>>> import numpy as np
>>> import numpy.linalg as la
>>> np.set_printoptions(precision=3, suppress=True, linewidth=100)
>>> m1 = np.load("run11.npy")
>>> m1
array([[-5.423,  1.632,  1.192],
       [-3.322, -0.57 , -0.318],
       [-1.06 , -1.522, -1.032],
       [ 0.045,  0.007,  0.122],
       [-4.442,  0.463,  0.438],
       [-3.336, -3.202, -2.023],
       [-1.125,  1.106,  0.787],
       [-4.422,  0.547,  0.408],
       [-1.098, -2.652, -1.865],
       [-2.206, -4.285, -2.826],
       [-2.121, -1.671, -1.03 ],
       [ 0.032, -1.282, -1.014]])
>>> x = np.array([-2, -3, 1])
>>> target = m1 @ x
>>> target
array([ 7.142,  8.036,  5.654,  0.011,  7.933, 14.255, -0.281,  7.611,  8.287, 14.441,  8.225,
        2.768])
>>> np.round(la.pinv(m1) @ m1, 3) + 0
array([[1., 0., 0.],
       [0., 1., 0.],
       [0., 0., 1.]])
>>> rng = np.random.default_rng(277119)
>>> target = target + 0.02 * rng.normal(size=12)
>>> target
array([ 7.176,  8.044,  5.673,  0.026,  7.947, 14.249, -0.269,  7.619,  8.319, 14.47 ,  8.23 ,
        2.762])
>>> c, *_ = la.lstsq(m1, target)
>>> np.round(m1.T @ (target - m1 @ c), 3) + 0
array([0., 0., 0.])
>>> round(float(la.norm(target - m1 @ c)), 3)
0.047
>>> c
array([-2.004, -2.988,  0.98 ])
>>> W = np.array([[0, 2, 2, 1, 3], [2, 2, 3, 2, 1], [2, 2, 2, 2, 3]])
>>> c = np.array([8, 5, -1, 6, -7])
>>> H = np.maximum(m1 @ W + c, 0)
>>> la.matrix_rank(H)
np.int64(4)
>>> (H > 0).mean(axis=0)
array([0.75 , 0.25 , 0.083, 0.583, 0.   ])
>>> W2 = np.array([[1, -1, -1], [1, -2, -1], [-1, -1, 1], [1, -1, 2], [-1, 1, 2]])
>>> (H @ W2).round(6).argmax(axis=1)
array([0, 0, 0, 0, 0, 0, 0, 0, 0, 0, 0, 0])
>>> x = np.array([2, 2, 1])
>>> target = m1 @ x
>>> c, lr = np.zeros(3), 1 / la.norm(m1, 2) ** 2
>>> for i in range(6):
...     c -= lr * m1.T @ (m1 @ c - target)
...     if i % 1 == 0: print(i, round(la.norm(m1 @ c - target), 3))
... 
0 4.543
1 2.041
2 0.917
3 0.415
4 0.192
5 0.098
>>> round(la.cond(m1), 3)
np.float64(52.472)
